$ python -q
>>> import numpy as np
>>> np.set_printoptions(precision=3, suppress=True, linewidth=120, floatmode="fixed")
>>> Q, _ = np.linalg.qr(np.array([[-0.1, 0.2, 0.0, -0.6, -0.3, -1.4, 0.6],
...     [1.3, 2.3, 0.5, -0.2, 1.9, -1.6, 0.1],
...     [-1.8, -0.5, 1.1, 0.7, -1.4, 0.5, -0.9],
...     [-0.6, 1.5, -1.9, 1.0, 0.4, -0.5, -0.9],
...     [0.1, -1.3, -1.3, 0.8, -0.9, -0.6, -0.3],
...     [1.1, 0.3, 0.6, -0.5, 0.0, -0.7, 2.9],
...     [0.3, -1.8, 0.9, 0.8, -1.3, 0.4, 0.8]]))
>>> feats = -2 * Q
>>> feats
array([[ 0.078,  0.140,  0.040, -0.834,  1.145, -1.109, -0.857],
       [-1.011,  1.038,  0.527,  0.842, -0.204, -0.914,  0.193],
       [ 1.400,  0.126,  0.958,  0.591,  0.500, -0.284,  0.652],
       [ 0.467,  1.012, -1.110,  0.815,  0.574,  0.506, -0.526],
       [-0.078, -0.780, -1.146,  0.439,  0.300, -0.917,  0.974],
       [-0.856, -0.080,  0.346, -0.020,  1.389,  0.869,  0.676],
       [-0.233, -1.117,  0.372,  1.178,  0.221,  0.017, -1.059]])
>>> M2 = feats / np.sqrt((feats ** 2).mean(axis=1, keepdims=True))
>>> np.linalg.matrix_rank(feats - feats.mean(axis=1, keepdims=True))
np.int64(6)
>>> np.linalg.norm(M2, axis=1)
array([2.646, 2.646, 2.646, 2.646, 2.646, 2.646, 2.646])
>>> Q, Rm = np.linalg.qr(feats)
>>> np.abs(np.diag(Rm))
array([2.000, 2.000, 2.000, 2.000, 2.000, 2.000, 2.000])
>>> Q.shape, Rm.shape
((7, 7), (7, 7))
>>> Q @ Rm
array([[ 0.078,  0.140,  0.040, -0.834,  1.145, -1.109, -0.857],
       [-1.011,  1.038,  0.527,  0.842, -0.204, -0.914,  0.193],
       [ 1.400,  0.126,  0.958,  0.591,  0.500, -0.284,  0.652],
       [ 0.467,  1.012, -1.110,  0.815,  0.574,  0.506, -0.526],
       [-0.078, -0.780, -1.146,  0.439,  0.300, -0.917,  0.974],
       [-0.856, -0.080,  0.346, -0.020,  1.389,  0.869,  0.676],
       [-0.233, -1.117,  0.372,  1.178,  0.221,  0.017, -1.059]])
>>> round(abs(Rm[0, 0]), 3), np.round(np.linalg.norm(feats[:, 0]), 3)
(np.float64(2.0), np.float64(2.0))
>>> np.trace(Q @ Q.T)
np.float64(7.0)
>>> mat = np.loadtxt("case17.csv", delimiter=",")
>>> mat
array([[ 0.903,  0.880,  2.558,  1.925,  1.658,  2.637,  1.144,  3.321],
       [ 1.216,  0.906,  3.342,  1.975,  2.063,  2.988,  0.809,  3.093],
       [ 0.772,  0.775,  2.733,  2.234,  2.023,  3.565,  1.196,  3.292],
       [ 1.445,  0.585,  3.441,  2.263,  2.135,  3.102,  0.636,  3.294],
       [ 0.602,  0.958,  3.014,  1.568,  2.149,  3.581,  0.416,  2.982],
       [ 0.795,  1.082,  2.587,  2.028,  1.707,  3.150,  0.831,  3.379],
       [ 0.989,  1.083,  2.645,  1.804,  1.797,  3.348,  0.730,  2.661],
       [ 1.174,  1.067,  3.109,  2.001,  1.863,  3.092,  1.290,  3.043],
       [ 0.105, -0.006,  1.055,  1.056,  3.312,  2.667,  0.922, -0.271],
       [ 0.329,  0.474,  0.413,  1.169,  2.348,  2.973,  0.854,  0.210],
       [ 0.274,  0.154,  0.367,  1.300,  2.972,  2.474,  0.697, -0.219],
       [ 0.426,  0.292,  1.269,  1.358,  2.519,  2.914,  1.168, -0.104],
       [-0.103,  0.024,  1.080,  1.071,  3.487,  2.933,  1.385,  0.060],
       [-0.208,  0.359,  0.903,  1.250,  2.539,  3.170,  0.767,  0.286],
       [-0.158,  0.142,  1.489,  1.163,  3.564,  3.312,  1.669,  0.385],
       [-0.275,  0.481,  0.927,  1.364,  3.054,  2.783,  0.858,  0.069]])
>>> z = mat[:, 6] > np.median(mat[:, 6])
>>> r0 = mat[z].mean(axis=0) - mat[~z].mean(axis=0)
>>> ((mat - mat.mean(axis=0)) @ r0 > 0).astype(int)
array([0, 0, 0, 0, 0, 0, 0, 0, 1, 1, 1, 1, 1, 1, 1, 1])
>>> z.astype(int)
array([1, 0, 1, 0, 0, 0, 0, 1, 1, 0, 0, 1, 1, 0, 1, 1])
>>> rng = np.random.default_rng(84786)
>>> M2 = mat + rng.integers(-2, 3, (16, 2)) @ rng.integers(-2, 3, (2, 8))
>>> M2
array([[ 1.903, -3.120, -0.442, -1.075, -1.342, -1.363,  1.144,  3.321],
       [ 3.216, -1.094,  3.342, -1.025, -0.937,  0.988,  3.809,  6.093],
       [ 0.772,  4.775,  6.733,  4.234,  4.023,  7.565,  3.196,  5.292],
       [-0.555,  0.585,  1.441,  4.263,  4.135,  3.102, -3.364, -0.706],
       [ 0.602,  4.958,  7.014,  3.568,  4.149,  7.581,  2.416,  4.982],
       [ 0.795, -2.918, -1.413,  0.028, -0.293, -0.850, -1.169,  1.379],
       [ 0.989, -2.917, -1.355, -0.196, -0.203, -0.652, -1.270,  0.661],
       [ 2.174,  3.067,  6.109,  2.001,  1.863,  5.092,  4.290,  6.043],
       [ 1.105, -4.006, -1.945, -1.944,  0.312, -1.333,  0.922, -0.271],
       [ 3.329, -3.526, -0.587, -3.831, -2.652, -1.027,  4.854,  4.210],
       [-1.726,  4.154,  2.367,  5.300,  6.972,  6.474, -1.303, -2.219],
       [ 1.426,  0.292,  2.269,  0.358,  1.519,  2.914,  3.168,  1.896],
       [ 3.897, -3.976,  1.080, -4.929, -2.513, -1.067,  7.385,  6.060],
       [-0.208,  0.359,  0.903,  1.250,  2.539,  3.170,  0.767,  0.286],
       [ 0.842,  0.142,  2.489,  0.163,  2.564,  3.312,  3.669,  2.385],
       [ 0.725, -1.519, -0.073, -0.636,  1.054,  0.783,  1.858,  1.069]])
>>> np.abs(M2 - mat).sum(axis=1)
array([18.000, 18.000, 20.000, 16.000, 20.000, 20.000, 20.000, 14.000, 18.000, 30.000, 24.000,  8.000, 36.000,  0.000,
        8.000, 12.000])
>>> np.round(np.linalg.svd(M2 - mat, compute_uv=False), 3) + 0
array([25.491, 17.269,  0.000,  0.000,  0.000,  0.000,  0.000,  0.000])
